In [1]: import numpy as np

In [2]: np.set_printoptions(precision=1, suppress=True, linewidth=200)

In [3]: feats = np.array([[0.2, -0.7, -0.2, 1.4, -2.2],
   ...:     [-0.9, 0.0, 0.9, 1.5, -0.3],
   ...:     [-0.1, -0.3, 1.0, 0.6, -1.2],
   ...:     [0.2, 0.0, 0.2, 1.3, -2.8],
   ...:     [0.3, 1.1, -0.2, -0.1, 1.2],
   ...:     [1.7, 1.3, 1.2, 0.4, -0.9],
   ...:     [-0.9, -0.6, 0.6, 1.0, 0.2]])

In [4]: feats[:, 3] *= 5

In [5]: feats
Out[5]: 
array([[ 0.2, -0.7, -0.2,  7. , -2.2],
       [-0.9,  0. ,  0.9,  7.5, -0.3],
       [-0.1, -0.3,  1. ,  3. , -1.2],
       [ 0.2,  0. ,  0.2,  6.5, -2.8],
       [ 0.3,  1.1, -0.2, -0.5,  1.2],
       [ 1.7,  1.3,  1.2,  2. , -0.9],
       [-0.9, -0.6,  0.6,  5. ,  0.2]])

In [6]: feats - feats[0]
Out[6]: 
array([[ 0. ,  0. ,  0. ,  0. ,  0. ],
       [-1.1,  0.7,  1.1,  0.5,  1.9],
       [-0.3,  0.4,  1.2, -4. ,  1. ],
       [ 0. ,  0.7,  0.4, -0.5, -0.6],
       [ 0.1,  1.8,  0. , -7.5,  3.4],
       [ 1.5,  2. ,  1.4, -5. ,  1.3],
       [-1.1,  0.1,  0.8, -2. ,  2.4]])

In [7]: np.count_nonzero(feats)
Out[7]: np.int64(33)

In [8]: np.unravel_index(np.abs(feats).argmax(), feats.shape)
Out[8]: (np.int64(1), np.int64(3))

In [9]: print(round(float(np.linalg.norm(feats)), 1))
14.6

In [10]: feats.sum(axis=0)
Out[10]: array([ 0.5,  0.8,  3.5, 30.5, -6. ])

In [11]: np.linalg.svd(feats, compute_uv=False)
Out[11]: array([14. ,  3.1,  2.5,  1.3,  0.6])

In [12]: other = np.c_[feats[:, :2] @ np.array([[3, -3], [3, 3]]), np.array([-5, -3, 4, 3, -5, 3, 9])]

In [13]: other
Out[13]: 
array([[-1.5, -2.7, -5. ],
       [-2.7,  2.7, -3. ],
       [-1.2, -0.6,  4. ],
       [ 0.6, -0.6,  3. ],
       [ 4.2,  2.4, -5. ],
       [ 9. , -1.2,  3. ],
       [-4.5,  0.9,  9. ]])

In [14]: np.linalg.matrix_rank(np.c_[feats, other])
Out[14]: np.int64(6)

In [15]: np.linalg.matrix_rank(other)
Out[15]: np.int64(3)

In [16]: print(np.round(np.linalg.norm(other - feats @ np.linalg.lstsq(feats, other)[0], axis=0), 1) + 0)
[0.  0.  9.5]
